% python3 -q
>>> import numpy as np
>>> np.set_printoptions(suppress=True, linewidth=200)
>>> data = np.load("a.npy")
>>> data
array([[-1.712, -0.628, -1.701,  0.867],
       [ 2.861,  1.274,  2.783, -1.339],
       [ 0.276, -0.208,  0.155, -0.08 ],
       [ 1.118,  0.808,  1.358, -0.354],
       [-2.328, -1.276, -2.838,  1.096],
       [-2.77 , -1.611, -2.982,  0.983],
       [-3.317, -2.574, -3.812,  1.537],
       [-0.356,  0.24 , -0.086,  0.005],
       [-3.829, -2.33 , -3.949,  1.514],
       [-0.201,  0.102, -0.396,  0.233],
       [ 2.142,  1.406,  3.105, -0.883],
       [-2.39 , -1.343, -3.17 ,  0.992],
       [ 2.275,  1.072,  2.977, -0.984],
       [ 3.622,  2.176,  4.496, -1.605],
       [ 2.798,  1.659,  2.783, -1.168],
       [-1.046, -0.402, -1.725,  0.522]])
>>> print(round(float(np.linalg.norm(data[12], 1)), 3), round(float(np.linalg.norm(data[12], np.inf)), 3))
7.308 2.977
>>> np.round(np.linalg.norm(data, axis=0), 3)
array([ 9.428,  5.625, 10.919,  4.062])
>>> round(float(np.linalg.norm(data) ** 2 / np.linalg.norm(data, 2) ** 2), 3)
1.009
>>> np.linalg.norm(data, axis=1).argmax()
np.int64(13)
>>> round(data[12] @ data[14], 3)
np.float64(17.578)
>>> round(float(np.linalg.norm(data, 2)), 3)
15.939
>>> Xc = data - data.mean(axis=0)
>>> V = np.linalg.svd(Xc)[2][:1]
>>> B = Xc - Xc @ V.T @ V
>>> np.round(np.linalg.norm(B) / np.linalg.norm(Xc), 3)
np.float64(0.093)
>>> print(np.linalg.norm(B, axis=1).round(6).argmax())
6
>>> np.round(np.cov(Xc @ V.T, rowvar=False), 3)
np.float64(16.847)
